>>> import numpy as np
>>> from numpy import linalg as LA
>>> np.set_printoptions(precision=1, suppress=True, linewidth=200, floatmode="fixed")
>>> Y = np.array([[-2, 3, 2, 2, 3, -2, -1, 0],
...     [3, 2, -3, 0, 2, 0, 2, 3],
...     [-1, -3, 3, 2, 2, 3, -3, 0],
...     [3, -1, -3, -2, 1, 2, -2, -1],
...     [-1, 1, 2, 0, 2, 3, -1, -1],
...     [0, 2, -1, -3, 3, -2, 2, -1],
...     [0, 3, -1, 1, -1, 3, -1, 1],
...     [-3, -3, -2, 3, -1, -3, 0, -1]])
>>> M = Y - Y.T
>>> M
array([[ 0,  0,  3, -1,  4, -2, -1,  3],
       [ 0,  0,  0,  1,  1, -2, -1,  6],
       [-3,  0,  0,  5,  0,  4, -2,  2],
       [ 1, -1, -5,  0,  1,  5, -3, -4],
       [-4, -1,  0, -1,  0,  0,  0,  0],
       [ 2,  2, -4, -5,  0,  0, -1,  2],
       [ 1,  1,  2,  3,  0,  1,  0,  1],
       [-3, -6, -2,  4,  0, -2, -1,  0]])
>>> # skew-symmetric
>>> vec = np.array([1, 2, 2, 2, 1, 2, 0, 2])
>>> vec @ M @ vec
np.int64(0)
>>> LA.svd(M, compute_uv=False)
array([10.9, 10.9,  7.2,  7.2,  4.4,  4.4,  0.1,  0.1])
>>> np.round(LA.eigvals(M).real, 1) + 0
array([0.0, 0.0, 0.0, 0.0, 0.0, 0.0, 0.0, 0.0])
>>> Q = LA.solve(np.eye(8) - M, np.eye(8) + M)
>>> np.round(Q @ Q.T, 1) + 0
array([[1.0, 0.0, 0.0, 0.0, 0.0, 0.0, 0.0, 0.0],
       [0.0, 1.0, 0.0, 0.0, 0.0, 0.0, 0.0, 0.0],
       [0.0, 0.0, 1.0, 0.0, 0.0, 0.0, 0.0, 0.0],
       [0.0, 0.0, 0.0, 1.0, 0.0, 0.0, 0.0, 0.0],
       [0.0, 0.0, 0.0, 0.0, 1.0, 0.0, 0.0, 0.0],
       [0.0, 0.0, 0.0, 0.0, 0.0, 1.0, 0.0, 0.0],
       [0.0, 0.0, 0.0, 0.0, 0.0, 0.0, 1.0, 0.0],
       [0.0, 0.0, 0.0, 0.0, 0.0, 0.0, 0.0, 1.0]])
